$ python -q
>>> import numpy as np
>>> from numpy import linalg as LA
>>> np.set_printoptions(precision=1, suppress=True, linewidth=120)
>>> rd = lambda a: np.round(a, 1) + 0
>>> feats = np.array([[-1, 1, 3, 0, -3, -2, 1],
...     [1, -1, 1, 3, 0, -3, -2],
...     [-2, 1, -1, 1, 3, 0, -3],
...     [-3, -2, 1, -1, 1, 3, 0],
...     [0, -3, -2, 1, -1, 1, 3],
...     [3, 0, -3, -2, 1, -1, 1],
...     [1, 3, 0, -3, -2, 1, -1]])
>>> (feats @ feats)[0]
array([ -9,  13,   7,   4,  11,  -1, -24])
>>> rd(np.sort(np.abs(np.fft.fft(feats[0])))), rd(np.sort(LA.svd(feats, compute_uv=False)))
(array([1. , 1.8, 1.8, 6.2, 6.2, 6.8, 6.8]), array([1. , 1.8, 1.8, 6.2, 6.2, 6.8, 6.8]))
>>> rng = np.random.default_rng(745)
>>> labels = rng.permutation(7)
>>> labels
array([4, 1, 0, 5, 3, 2, 6])
>>> other = feats[labels][:, labels]
>>> np.trace(other)
np.int64(-7)
>>> print(rd(np.sort(np.abs(LA.eigvals(other)))))
[1.  1.8 1.8 6.2 6.2 6.8 6.8]
>>> np.diag(other)
array([-1, -1, -1, -1, -1, -1, -1])
>>> print(rd(LA.det(other)), rd(LA.det(feats[labels])))
-5657.0 -5657.0
>>> print(np.allclose(other, feats))
False
>>> def softmax(z):
...     e = np.exp(z - z.max(axis=-1, keepdims=True))
...     return e / e.sum(axis=-1, keepdims=True)
... 
>>> rd(softmax(feats).sum(axis=1))
array([1., 1., 1., 1., 1., 1., 1.])
>>> print(rd(softmax(feats[1])))
[0.1 0.  0.1 0.7 0.  0.  0. ]
>>> rd(softmax(feats[1] + 3))
array([0.1, 0. , 0.1, 0.7, 0. , 0. , 0. ])
>>> att = feats @ feats.T / np.sqrt(7)
>>> rd(softmax(att))
array([[1., 0., 0., 0., 0., 0., 0.],
       [0., 1., 0., 0., 0., 0., 0.],
       [0., 0., 1., 0., 0., 0., 0.],
       [0., 0., 0., 1., 0., 0., 0.],
       [0., 0., 0., 0., 1., 0., 0.],
       [0., 0., 0., 0., 0., 1., 0.],
       [0., 0., 0., 0., 0., 0., 1.]])
>>> print(rd(softmax(att)[1] @ feats))
[ 1. -1.  1.  3.  0. -3. -2.]
>>> Q, r_ = LA.qr(feats)
>>> np.trace(Q @ Q.T)
np.float64(7.0)
>>> rd(Q @ r_)
array([[-1.,  1.,  3.,  0., -3., -2.,  1.],
       [ 1., -1.,  1.,  3.,  0., -3., -2.],
       [-2.,  1., -1.,  1.,  3.,  0., -3.],
       [-3., -2.,  1., -1.,  1.,  3.,  0.],
       [ 0., -3., -2.,  1., -1.,  1.,  3.],
       [ 3.,  0., -3., -2.,  1., -1.,  1.],
       [ 1.,  3.,  0., -3., -2.,  1., -1.]])
>>> Q.shape, r_.shape
((7, 7), (7, 7))
>>> print(np.allclose(r_.T @ r_, feats.T @ feats))
True
